% ipython --no-banner

In [1]: import numpy as np

In [2]: from numpy import linalg as LA

In [3]: np.set_printoptions(suppress=True, linewidth=160)

In [4]: rnd = lambda a: np.round(a, 2) + 0

In [5]: J = np.array([[0, 0, 0], [0, 0, 0], [-8, -8, -4], [-12, -12, -6]])

In [6]: B = np.array([[3, 0, 0], [0, 3, 3], [3, 2, 2]])

In [7]: print(B.T @ J.T)
[[  0   0 -36 -54]
 [  0   0 -32 -48]
 [  0   0 -32 -48]]

In [8]: print(LA.matrix_rank(np.vstack([J, B.T])))
3

In [9]: print(np.einsum("ij,ij->i", J, J))
[  0   0 144 324]

In [10]: print(np.vstack([J, B.T]).shape)
(7, 3)

In [11]: print(np.einsum("ij->j", J))
[-20 -20 -10]

In [12]: print(np.einsum("ik,kj->ji", J, B))
[[  0   0 -36 -54]
 [  0   0 -32 -48]
 [  0   0 -32 -48]]

In [13]: print(J @ B)
[[  0   0   0]
 [  0   0   0]
 [-36 -32 -32]
 [-54 -48 -48]]

In [14]: F = np.load("arr.npy")

In [15]: print(F)
[[2 2 3 5]
 [5 4 5 2]
 [0 3 0 3]
 [5 3 1 1]]

In [16]: B = F[0, 0] * F[1:] - np.outer(F[1:, 0], F[0])

In [17]: print(B)
[[  0  -2  -5 -21]
 [  0   6   0   6]
 [  0  -4 -13 -23]]

In [18]: print(F[:, 0] / F[0, 0])
[1.  2.5 0.  2.5]

In [19]: print(np.flatnonzero(~B.round(6).any(axis=1)))
[]

In [20]: q, r_ = LA.qr(F)

In [21]: print(rnd(q @ r_))
[[2. 2. 3. 5.]
 [5. 4. 5. 2.]
 [0. 3. 0. 3.]
 [5. 3. 1. 1.]]

In [22]: print(np.allclose(r_.T @ r_, F.T @ F))
True

In [23]: print(rnd(q.T @ q))
[[1. 0. 0. 0.]
 [0. 1. 0. 0.]
 [0. 0. 1. 0.]
 [0. 0. 0. 1.]]

In [24]: q = F.astype(float).copy()

In [25]: for j in range(4):
    ...:     q[:, j] -= q[:, :j] @ (q[:, :j].T @ q[:, j])
    ...:     q[:, j] /= LA.norm(q[:, j])
    ...: 

In [26]: print(rnd(q.T @ q))
[[1. 0. 0. 0.]
 [0. 1. 0. 0.]
 [0. 0. 1. 0.]
 [0. 0. 0. 1.]]

In [27]: arr = np.maximum(np.array([[7, 6],
    ...:     [9, 2],
    ...:     [4, 8],
    ...:     [5, 0],
    ...:     [7, 8],
    ...:     [7, 9],
    ...:     [4, 2],
    ...:     [9, 4],
    ...:     [3, 1],
    ...:     [8, 7],
    ...:     [6, 6],
    ...:     [3, 4],
    ...:     [0, 4],
    ...:     [1, 7],
    ...:     [0, 9]]) @ np.array([[7, 0, 6], [5, 6, 5]]) + np.array([1, -1, 0]), 0)

In [28]: print(arr)
[[80 35 72]
 [74 11 64]
 [69 47 64]
 [36  0 30]
 [90 47 82]
 [95 53 87]
 [39 11 34]
 [84 23 74]
 [27  5 23]
 [92 41 83]
 [73 35 66]
 [42 23 38]
 [21 23 20]
 [43 41 41]
 [46 53 45]]

In [29]: rng = np.random.default_rng(62)

In [30]: idx = rng.permutation(3)

In [31]: B = arr[:, idx] * rng.choice([-1, 1], 3)

In [32]: print(B)
[[80 35 72]
 [74 11 64]
 [69 47 64]
 [36  0 30]
 [90 47 82]
 [95 53 87]
 [39 11 34]
 [84 23 74]
 [27  5 23]
 [92 41 83]
 [73 35 66]
 [42 23 38]
 [21 23 20]
 [43 41 41]
 [46 53 45]]

In [33]: left, _, VT = LA.svd(arr.T @ B)

In [34]: print(rnd(LA.lstsq(arr, B)[0]))
[[1. 0. 0.]
 [0. 1. 0.]
 [0. 0. 1.]]

In [35]: print(rnd(left @ VT))
[[1. 0. 0.]
 [0. 1. 0.]
 [0. 0. 1.]]

In [36]: print(idx)
[0 1 2]

In [37]: t3 = np.stack([arr, 5 * arr, arr[::-1]])

In [38]: print(LA.matrix_rank(t3.reshape(3, -1)))
2

In [39]: print(LA.matrix_rank(t3))
[3 3 3]

In [40]: print(t3.shape)
(3, 15, 3)

In [41]: feats = np.loadtxt("a.csv", delimiter=",")

In [42]: print(feats)
[[-2.  1.  1.  1.]
 [ 1. -2.  1.  1.]
 [ 1.  1. -2.  1.]
 [ 1.  1.  1. -2.]]

In [43]: # symmetric

In [44]: print((feats @ feats)[0])
[ 7. -2. -2. -2.]

In [45]: print(np.sort(np.abs(np.fft.fft(feats[0]))), rnd(np.sort(LA.svd(feats, compute_uv=False))))
[1. 3. 3. 3.] [1. 3. 3. 3.]
